$ python -q
>>> import numpy as np
>>> np.set_printoptions(precision=3, suppress=True, linewidth=120)
>>> def tidy(a):
...     return np.round(a, 3) + 0
... 
>>> B = np.array([[1, 4, -5], [-4, -1, 3], [-5, 1, 0]])
>>> B[-1] = B[0]
>>> X = B + 0.1 * np.eye(3)
>>> print(X)
[[ 1.1  4.  -5. ]
 [-4.  -0.9  3. ]
 [ 1.   4.  -4.9]]
>>> def softmax(z):
...     e = np.exp(z - z.max(axis=-1, keepdims=True))
...     return e / e.sum(axis=-1, keepdims=True)
... 
>>> print(tidy(softmax(X[0] + 3)))
[0.052 0.948 0.   ]
>>> print(softmax(X).sum(axis=1))
[1. 1. 1.]
>>> print(tidy(softmax(X[0])))
[0.052 0.948 0.   ]
>>> att = X @ X.T / np.sqrt(3)
>>> print(tidy(softmax(att)[0] @ X))
[ 1.059  4.    -4.959]
>>> print(tidy(softmax(att)))
[[0.587 0.    0.413]
 [0.    1.    0.   ]
 [0.584 0.    0.416]]
>>> print(tidy(softmax(att + np.triu(np.full(att.shape, -np.inf), 1))))
[[1.    0.    0.   ]
 [0.    1.    0.   ]
 [0.584 0.    0.416]]
>>> f = np.array([-1, 1, -5, 4, 1, 4])
>>> v = np.array([7, -1, 6])
>>> arr = np.outer(f, v)
>>> print(arr)
[[ -7   1  -6]
 [  7  -1   6]
 [-35   5 -30]
 [ 28  -4  24]
 [  7  -1   6]
 [ 28  -4  24]]
>>> rank = np.linalg.matrix_rank(arr)
>>> print(rank)
1
>>> N = np.linalg.svd(arr)[2][rank:].T
>>> print([int(np.linalg.matrix_rank(np.delete(arr, i, axis=0))) for i in range(6)])
[1, 1, 1, 1, 1, 1]
>>> print(np.allclose(arr @ N, 0))
True
>>> print(N.shape)
(3, 2)
>>> left, sig, VT = np.linalg.svd(arr)
>>> print(tidy(sig))
[71.833  0.     0.   ]
>>> print(np.argmax(sig[:-1] / (sig[1:] + 1e-6)) + 1)
1
>>> B = left[:, :1] @ np.diag(sig[:1]) @ VT[:1]
>>> print(np.linalg.matrix_rank(arr, rtol=0.05))
1
>>> print(tidy(np.linalg.norm(arr - B) / np.linalg.norm(arr)))
0.0
>>> print(tidy(B))
[[ -7.   1.  -6.]
 [  7.  -1.   6.]
 [-35.   5. -30.]
 [ 28.  -4.  24.]
 [  7.  -1.   6.]
 [ 28.  -4.  24.]]
>>> f, v = arr[4], arr[0]
>>> print(f @ v)
-86
>>> p = (f @ v) / (f @ f) * f
>>> print(np.outer(f, v))
[[-49   7 -42]
 [  7  -1   6]
 [-42   6 -36]]
>>> print(v - p)
[0. 0. 0.]
>>> print(np.linalg.matrix_rank(np.outer(f, v)))
1
>>> left, sig, VT = np.linalg.svd(arr)
>>> V = VT[:(sig > 1e-8).sum()]
>>> rng = np.random.default_rng(25)
>>> x0 = arr[1] + 5 * arr[4] + rng.integers(2) * np.eye(3)[2]
>>> print(x0)
[42. -6. 37.]
>>> print(np.linalg.matrix_rank(np.vstack([arr, x0])))
2
>>> print(tidy(np.linalg.norm(x0 - V.T @ V @ x0)))
0.762
>>> print(np.allclose(V.T @ V @ x0, x0))
False
>>> B = arr / np.linalg.norm(arr, axis=1, keepdims=True)
>>> cov = B @ B.T
>>> print((np.abs(cov) > 0.9).astype(int))
[[1 1 1 1 1 1]
 [1 1 1 1 1 1]
 [1 1 1 1 1 1]
 [1 1 1 1 1 1]
 [1 1 1 1 1 1]
 [1 1 1 1 1 1]]
>>> print(np.argwhere(np.triu(np.abs(cov) > 0.95, 1)))
[[0 1]
 [0 2]
 [0 3]
 [0 4]
 [0 5]
 [1 2]
 [1 3]
 [1 4]
 [1 5]
 [2 3]
 [2 4]
 [2 5]
 [3 4]
 [3 5]
 [4 5]]
>>> print(tidy(cov))
[[ 1. -1.  1. -1. -1. -1.]
 [-1.  1. -1.  1.  1.  1.]
 [ 1. -1.  1. -1. -1. -1.]
 [-1.  1. -1.  1.  1.  1.]
 [-1.  1. -1.  1.  1.  1.]
 [-1.  1. -1.  1.  1.  1.]]
>>> W0 = np.load("out17.npy")
>>> print(W0)
[[1 5 0 0 0]
 [4 1 0 0 0]
 [0 0 0 0 2]
 [4 4 0 4 0]
 [0 0 0 0 5]]
>>> x0 = np.array([-1, 5, 1, 0, -5])
>>> print((W0 @ x0).argmax())
0
>>> print(np.einsum("ij,j->i", W0, x0))
[ 24   1 -10  16 -25]
>>> data = np.array([[-1.3, 0.6, -1.9],
...     [0.7, -1.2, -0.2],
...     [-1.9, 0.2, 0.2],
...     [-0.7, -0.5, 0.1],
...     [-1.8, -0.8, -1.6],
...     [0.0, 1.1, -0.5],
...     [1.1, 1.6, 0.1],
...     [0.9, -0.8, -0.7],
...     [0.5, 0.5, 0.7],
...     [1.0, 0.5, 0.5],
...     [0.5, -1.8, 1.3],
...     [-0.7, -1.7, 1.0],
...     [-1.3, 1.2, -0.6],
...     [0.3, -0.9, -0.4],
...     [-0.1, 0.8, 0.5],
...     [-0.4, -0.4, -0.4]])
>>> data[:, 2] = 3 * data[:, 1] + 0.1 * rng.normal(size=16)
>>> print(tidy(data))
[[-1.3    0.6    1.8  ]
 [ 0.7   -1.2   -3.653]
 [-1.9    0.2    0.372]
 [-0.7   -0.5   -1.498]
 [-1.8   -0.8   -2.307]
 [ 0.     1.1    3.404]
 [ 1.1    1.6    4.746]
 [ 0.9   -0.8   -2.177]
 [ 0.5    0.5    1.694]
 [ 1.     0.5    1.477]
 [ 0.5   -1.8   -5.416]
 [-0.7   -1.7   -5.004]
 [-1.3    1.2    3.575]
 [ 0.3   -0.9   -2.678]
 [-0.1    0.8    2.522]
 [-0.4   -0.4   -1.081]]
>>> print(np.abs(np.diag(np.linalg.qr(W0)[1])) > 1e-9)
[ True  True False  True  True]
>>> print(np.linalg.lstsq(W0[:-1].T, W0[-1])[2])
4
>>> print(np.allclose(W0[:-1].T @ np.linalg.lstsq(W0[:-1].T, W0[-1])[0], W0[-1]))
True
>>> print(tidy(np.trace(np.linalg.pinv(W0) @ W0)))
4.0
>>> print(tidy(W0 @ np.linalg.pinv(W0) @ W0))
[[1. 5. 0. 0. 0.]
 [4. 1. 0. 0. 0.]
 [0. 0. 0. 0. 2.]
 [4. 4. 0. 4. 0.]
 [0. 0. 0. 0. 5.]]
